In [1]: import numpy as np

In [2]: np.set_printoptions(precision=1, suppress=True, linewidth=200)

In [3]: u = np.array([-5, 1, 4, -3])

In [4]: feats = u[np.abs(np.subtract.outer(np.arange(4), np.arange(4)))]

In [5]: print(feats)
[[-5  1  4 -3]
 [ 1 -5  1  4]
 [ 4  1 -5  1]
 [-3  4  1 -5]]

In [6]: # equal to its transpose

In [7]: out = np.linalg.inv(feats)

In [8]: print(round(np.linalg.slogdet(feats)[0], 1))
1.0

In [9]: print(np.round(np.linalg.det(feats) * np.linalg.det(out), 1))
1.0

In [10]: print(round(np.linalg.cond(feats), 1))
28.9

In [11]: Uu, sigma, Vh = np.linalg.svd(feats)

In [12]: print(np.argmax(sigma[:-1] / (sigma[1:] + 1e-6)) + 1)
2

In [13]: out = Uu[:, :2] @ np.diag(sigma[:2]) @ Vh[:2]

In [14]: print(np.round(np.abs(feats - out).max(), 1))
0.3

In [15]: w, evecs = np.linalg.eigh(feats)

In [16]: vec = np.array([2, 7, 8, 8])

In [17]: print(evecs * np.abs(w) @ evecs.T)
[[ 5. -1. -4.  3.]
 [-1.  5. -1. -4.]
 [-4. -1.  5. -1.]
 [ 3. -4. -1.  5.]]

In [18]: print(evecs * np.maximum(w, 0) @ evecs.T)
[[0. 0. 0. 0.]
 [0. 0. 0. 0.]
 [0. 0. 0. 0.]
 [0. 0. 0. 0.]]

In [19]: A = np.load("test6.npy")

In [20]: print(A)
[[  1  -3   2]
 [  1  -6   2]
 [  1  -5  -1]
 [  4  -3  -4]
 [  1  -3  -5]
 [ -2  -1  -2]
 [  0   1  -3]
 [ -3   2  -2]
 [ -6  -1  -3]
 [ -9   1  -5]
 [ -7  -1  -3]
 [ -9   1  -4]
 [-12   3  -6]
 [-14   3  -3]
 [-17   4   0]
 [-16   1  -2]
 [-18   2   1]
 [-20   2  -1]
 [-18   2   1]
 [-15   5   0]
 [-13   5   1]]

In [21]: proj = A @ np.linalg.solve(A.T @ A, A.T)

In [22]: print(np.allclose(proj @ proj, proj))
True

In [23]: print(np.all(np.linalg.eigvalsh(feats) > 0))
False

In [24]: try:
    ...:     np.linalg.cholesky(feats)
    ...: except np.linalg.LinAlgError as e:
    ...:     print("failed:", e)
    ...: 
failed: Matrix is not positive definite

In [25]: print(np.round(np.linalg.eigvalsh(feats).min(), 1))
-11.4

In [26]: J = np.load("x.npy")

In [27]: print(J)
[[-1  1]
 [-2  2]
 [-2  2]]

In [28]: print(np.linalg.lstsq(J[:-1].T, J[-1])[2])
1

In [29]: print(np.unique(J.round(6), axis=0).shape)
(2, 2)

In [30]: print(np.abs(np.diag(np.linalg.qr(J)[1])) > 1e-9)
[ True False]

In [31]: print(J @ np.linalg.pinv(J) @ J)
[[-1.  1.]
 [-2.  2.]
 [-2.  2.]]

In [32]: print(np.argsort(-np.linalg.norm(J, axis=0).round(6), kind="stable")[:3])
[0 1]

In [33]: print([round(float(x), 1) for x in np.linalg.svd(J, compute_uv=False)[:3]])
[4.2, 0.0]

In [34]: print(round(float(np.linalg.norm(J, 2) / np.linalg.norm(J)), 1))
1.0

In [35]: print(np.linalg.cond(J) > 100)
True

In [36]: w1 = np.array([[2, 5, 2, 2], [1, 2, 2, 3]])

In [37]: beta = np.array([0, 1, 1, 1])

In [38]: hid = np.maximum(J @ w1 + beta, 0)

In [39]: print((hid > 0).astype(int))
[[0 0 1 1]
 [0 0 1 1]
 [0 0 1 1]]

In [40]: Z = np.array([[5, -8, -2], [-4, 4, 5], [-5, 0, -4], [-3, -6, 0]])

In [41]: print((hid @ Z).round(6).argmax(axis=1))
[2 2 2]

In [42]: Ac = A - A.mean(axis=0)

In [43]: evecs = np.linalg.svd(Ac)[2][:1]

In [44]: out = Ac - Ac @ evecs.T @ evecs

In [45]: print(np.cov(Ac @ evecs.T, rowvar=False))
67.16496768563859

In [46]: print((Ac @ evecs.T).std(axis=0))
[8.]

In [47]: print(np.linalg.norm(out, axis=1).round(6).argmax())
1

In [48]: out = J / np.sqrt((J ** 2).mean(axis=1, keepdims=True))

In [49]: print(np.linalg.matrix_rank(out) == np.linalg.matrix_rank(J))
True

In [50]: print(np.linalg.norm(out, axis=1))
[1.4 1.4 1.4]

In [51]: print(J - J.mean(axis=1, keepdims=True))
[[-1.  1.]
 [-2.  2.]
 [-2.  2.]]

In [52]: mat = np.load("dump.npy")

In [53]: print(mat)
[[3.3 3.  0.  3. ]
 [2.  2.3 3.  1. ]
 [3.  2.  0.3 0. ]
 [3.  3.  0.  3.3]]

In [54]: out = np.linalg.inv(mat)

In [55]: print(round(float(np.linalg.det(mat) * np.linalg.det(out)), 1))
1.0

In [56]: print(np.round(np.linalg.inv(out), 1) + 0)
[[3.3 3.  0.  3. ]
 [2.  2.3 3.  1. ]
 [3.  2.  0.3 0. ]
 [3.  3.  0.  3.3]]

In [57]: print(round(np.linalg.cond(mat), 1))
157.6

In [58]: print(J.ravel(order="F"))
[-1 -2 -2  1  2  2]

In [59]: J.reshape(3, 3)
Traceback (most recent call last):
  Cell In[59], line 1
    J.reshape(3, 3)
ValueError: cannot reshape array of size 6 into shape (3,3)


In [60]: T = J.reshape(3, 2, -1)

In [61]: print(np.einsum("ihd,ihd->ih", T, T))
[[1 1]
 [4 4]
 [4 4]]

In [62]: print(T.transpose(1, 0, 2))
[[[-1]
  [-2]
  [-2]]

 [[ 1]
  [ 2]
  [ 2]]]

In [63]: print(T.shape)
(3, 2, 1)

In [64]: vec = np.array([4, 1, -9, 7])

In [65]: target = mat @ vec

In [66]: print(target)
[37.2 -9.7 11.3 38.1]

In [67]: print(np.linalg.solve(mat, 3 * target))
[ 12.   3. -27.  21.]

In [68]: print(np.linalg.solve(mat, target))
[ 4.  1. -9.  7.]

In [69]: proj = np.triu(np.array([[3, -1, -7, 3], [-1, 3, -8, 6], [9, -1, -1, -1], [1, -7, 3, 6]]), 1) + np.eye(4)

In [70]: out = proj @ mat @ np.linalg.inv(proj)

In [71]: print(np.poly(out))
[ 1.  -9.2  4.7  8.5 -2.7]

In [72]: print(np.round(np.trace(out), 1), np.trace(mat))
9.2 9.2

In [73]: print(round(np.linalg.det(out), 1))
-2.7

In [74]: print(proj @ mat - mat @ proj)
[[-14.  -4.  42. -19.]
 [ -6.   4.  30.   3.]
 [ -3.   0.  37. -24.]
 [  0.   3.  45. -27.]]

In [75]: M = np.load("data.npy")

In [76]: print(M)
[[  9  -6  -6  -9   6   6]
 [ -9   9   3   9  -9  -3]
 [-15  -3   9  15   3  -9]
 [  0   0   0  -6   4   4]
 [  0   0   0   6  -6  -2]
 [  0   0   0  10   2  -6]]

In [77]: u = np.array([0, 2])

In [78]: print(np.convolve(M[3], u))
[  0   0   0   0 -12   8   8]

In [79]: rng = np.random.default_rng(880)

In [80]: z = rng.permutation(6)

In [81]: print(z)
[2 3 0 5 4 1]

In [82]: out = M[z][:, z]

In [83]: print(np.allclose(out, M))
False

In [84]: print(np.trace(out))
9

In [85]: print(np.sort(np.abs(np.linalg.eigvals(out))))
[ 1.5  2.2  5.5  8.2 14.  21. ]

In [86]: out = np.array([[3, 8], [3, 7], [4, 7], [4, 2]])

In [87]: Z = np.array([[5, 2, 2, -9, -2], [-8, 8, -7, 6, -4]])

In [88]: arr = out @ Z

In [89]: print(arr)
[[-49  70 -50  21 -38]
 [-41  62 -43  15 -34]
 [-36  64 -41   6 -36]
 [  4  24  -6 -24 -16]]

In [90]: T = np.stack([arr, 2 * arr, arr[::-1]])

In [91]: print(np.einsum("bij,cij->bc", T, T))
[[ 30306  60612  20818]
 [ 60612 121224  41636]
 [ 20818  41636  30306]]

In [92]: print(np.linalg.matrix_rank(T))
[2 2 2]

In [93]: print((T @ arr.T).shape)
(3, 4, 4)

In [94]: print(np.linalg.matrix_rank(T.reshape(3, -1)))
2

In [95]: Uu, sigma, Vh = np.linalg.svd(arr)

In [96]: evecs = Vh[:(sigma > 1e-8).sum()]

In [97]: vec = arr[2] + 4 * arr[3] + rng.integers(2) * np.eye(5)[0]

In [98]: print(vec)
[ -20.  160.  -65.  -90. -100.]

In [99]: print(np.diag(evecs.T @ evecs))
[0.3 0.6 0.2 0.7 0.2]

In [100]: print(evecs.T @ evecs)
[[ 0.3 -0.2  0.2 -0.4  0.1]
 [-0.2  0.6 -0.3 -0.2 -0.3]
 [ 0.2 -0.3  0.2 -0.1  0.1]
 [-0.4 -0.2 -0.1  0.7  0.2]
 [ 0.1 -0.3  0.1  0.2  0.2]]

In [101]: print(np.linalg.cond(arr) > 100)
True

In [102]: print(np.argsort(-np.linalg.norm(arr, axis=0).round(6), kind="stable")[:3])
[1 2 0]

In [103]: print([round(float(x), 1) for x in np.linalg.svd(arr, compute_uv=False)[:3]])
[170.6, 34.5, 0.0]

In [104]: print(np.round(np.linalg.norm(arr, 2) / np.linalg.norm(arr), 1))
1.0

In [105]: print(np.abs(np.diag(np.linalg.qr(arr)[1])) > 1e-9)
[ True  True False False]

In [106]: print(arr @ np.linalg.pinv(arr) @ arr)
[[-49.  70. -50.  21. -38.]
 [-41.  62. -43.  15. -34.]
 [-36.  64. -41.   6. -36.]
 [  4.  24.  -6. -24. -16.]]

In [107]: print(np.linalg.lstsq(arr[:-1].T, arr[-1])[2])
2

In [108]: print(np.unique(arr.round(6), axis=0).shape)
(4, 5)

In [109]: print(np.allclose(arr[:-1].T @ np.linalg.lstsq(arr[:-1].T, arr[-1])[0], arr[-1]))
True

In [110]: Uu, sigma, Vh = np.linalg.svd(arr)

In [111]: print(np.argmax(sigma[:-1] / (sigma[1:] + 1e-6)) + 1)
2

In [112]: out = Uu[:, :2] @ np.diag(sigma[:2]) @ Vh[:2]

In [113]: print(round(float(np.linalg.norm(arr - out, 2)), 1), round(sigma[2], 1))
0.0 0.0

In [114]: print(out)
[[-49.  70. -50.  21. -38.]
 [-41.  62. -43.  15. -34.]
 [-36.  64. -41.   6. -36.]
 [  4.  24.  -6. -24. -16.]]

In [115]: X = 2 * np.eye(2) + np.eye(2, k=1)

In [116]: print(X)
[[2. 1.]
 [0. 2.]]

In [117]: print(np.allclose(X, X.T))
False

In [118]: print(round(float(np.linalg.det(X)), 1))
4.0

In [119]: print(round(float(np.abs(np.linalg.eigvals(X)).max()), 1))
2.0

In [120]: print(np.trace(X))
4.0

In [121]: print(np.allclose(X @ X.T, X.T @ X))
False

In [122]: print((X + X.T) / 2)
[[2.  0.5]
 [0.5 2. ]]

In [123]: print(np.sort(np.abs(np.linalg.eigvals(X))))
[2. 2.]

In [124]: print((X - X.T) / 2)
[[ 0.   0.5]
 [-0.5  0. ]]

In [125]: W0 = np.load("a.npy")

In [126]: print(W0)
[[ 9 -3  3]
 [-3  1 -1]
 [ 3 -1  1]]

In [127]: out = np.c_[A[:, :1] @ np.array([[-5]]), np.array([5, 0, -4, 4, -5, 5, 0, 2, 2, 4, 0, 0, -1, 2, 1, -1, 5, -5, -2, 0, -3])]

In [128]: print(out)
[[ -5   5]
 [ -5   0]
 [ -5  -4]
 [-20   4]
 [ -5  -5]
 [ 10   5]
 [  0   0]
 [ 15   2]
 [ 30   2]
 [ 45   4]
 [ 35   0]
 [ 45   0]
 [ 60  -1]
 [ 70   2]
 [ 85   1]
 [ 80  -1]
 [ 90   5]
 [100  -5]
 [ 90  -2]
 [ 75   0]
 [ 65  -3]]

In [129]: print(np.linalg.matrix_rank(np.c_[A, out]))
4

In [130]: print(np.linalg.matrix_rank(out))
2

In [131]: w, evecs = np.linalg.eigh(W0)

In [132]: vec = np.array([4, -8, 6])

In [133]: print((np.sign(evecs[:, -1].round(6)) == np.sign(evecs[0, -1].round(6))).astype(int))
[1 0 1]

In [134]: print(evecs * np.maximum(w, 0) @ evecs.T)
[[ 9. -3.  3.]
 [-3.  1. -1.]
 [ 3. -1.  1.]]

In [135]: out = W0 / np.sqrt((W0 ** 2).mean(axis=1, keepdims=True))

In [136]: print(W0 - W0.mean(axis=1, keepdims=True))
[[ 6. -6.  0.]
 [-2.  2.  0.]
 [ 2. -2.  0.]]

In [137]: print(out[1])
[-1.6  0.5 -0.5]

In [138]: print(np.linalg.norm(out, axis=1))
[1.7 1.7 1.7]

In [139]: print(np.linalg.matrix_rank(W0 - W0.mean(axis=1, keepdims=True)))
1

In [140]: print(np.linalg.lstsq(W0[:-1].T, W0[-1])[2])
1

In [141]: print(round(np.trace(np.linalg.pinv(W0) @ W0), 1))
1.0

In [142]: print(W0 @ np.linalg.pinv(W0) @ W0)
[[ 9. -3.  3.]
 [-3.  1. -1.]
 [ 3. -1.  1.]]
